>>> import numpy as np
>>> np.set_printoptions(precision=1, suppress=True, linewidth=200)
>>> tidy = lambda a: np.round(a, 1) + 0
>>> m1 = np.loadtxt("test9.csv", delimiter=",")
>>> print(tidy(m1))
[[ 4.2  0.6  2.6  0.8  0. ]
 [ 3.9 -0.3  2.9  1.   0. ]
 [-3.  -4.   0.4  0.6  0. ]
 [-2.7 -4.1  0.7  0.7  0. ]
 [ 4.1  2.6  1.3  0.1  0. ]
 [ 2.7 -2.3  3.3  1.4  0. ]
 [ 2.6  4.1 -0.8 -0.8  0. ]
 [ 0.1  4.1 -2.5 -1.3  0. ]
 [ 4.1  0.3  2.7  0.9  0. ]
 [ 3.9  3.1  0.8 -0.1  0. ]
 [-0.3  4.  -2.7 -1.4  0. ]
 [-1.7  3.2 -3.2 -1.4  0. ]
 [-3.5  1.1 -3.2 -1.2  0. ]
 [ 0.1  4.1 -2.5 -1.3  0. ]]
>>> U, sv, vt = np.linalg.svd(m1)
>>> print(np.argmax(sv[:-1] / (sv[1:] + 1e-6)) + 1)
2
>>> A2 = U[:, :2] @ np.diag(sv[:2]) @ vt[:2]
>>> tidy(np.linalg.norm(m1 - A2, 2)), tidy(sv[2])
(np.float64(0.0), np.float64(0.0))
>>> print(tidy(np.abs(m1 - A2).max()))
0.0
>>> tidy(np.linalg.norm(m1 - A2) / np.linalg.norm(m1))
np.float64(0.0)
>>> A2 = np.array([[3, 0, 3], [4, 4, -5], [-5, -4, 4], [4, -3, 1], [-2, -3, 2]])
>>> np.vstack([m1, A2.T]).shape
(17, 5)
>>> A2 = m1 / np.sqrt((m1 ** 2).mean(axis=1, keepdims=True))
>>> print(tidy(m1 - m1.mean(axis=1, keepdims=True)))
[[ 2.6 -1.   0.9 -0.8 -1.6]
 [ 2.4 -1.8  1.4 -0.5 -1.5]
 [-1.8 -2.8  1.6  1.8  1.2]
 [-1.6 -3.   1.8  1.8  1.1]
 [ 2.5  1.  -0.4 -1.5 -1.6]
 [ 1.6 -3.3  2.3  0.4 -1. ]
 [ 1.5  3.1 -1.8 -1.8 -1. ]
 [ 0.   4.  -2.6 -1.4 -0.1]
 [ 2.5 -1.3  1.1 -0.7 -1.6]
 [ 2.3  1.5 -0.7 -1.6 -1.5]
 [-0.2  4.  -2.6 -1.3  0.1]
 [-1.1  3.8 -2.6 -0.8  0.6]
 [-2.2  2.5 -1.8  0.2  1.4]
 [ 0.   4.  -2.6 -1.4 -0.1]]
>>> U, sv, vt = np.linalg.svd(m1)
>>> V = vt[:(sv > 1e-8).sum()]
>>> rng = np.random.default_rng(99)
>>> vec = m1[6] + 4 * m1[2] + rng.integers(2) * np.eye(5)[1]
>>> tidy(vec)
array([ -9.3, -10.7,   0.8,   1.7,   0. ])
>>> np.allclose(V.T @ V @ vec, vec)
False
>>> tidy(np.linalg.norm(vec - V.T @ V @ vec))
np.float64(0.5)
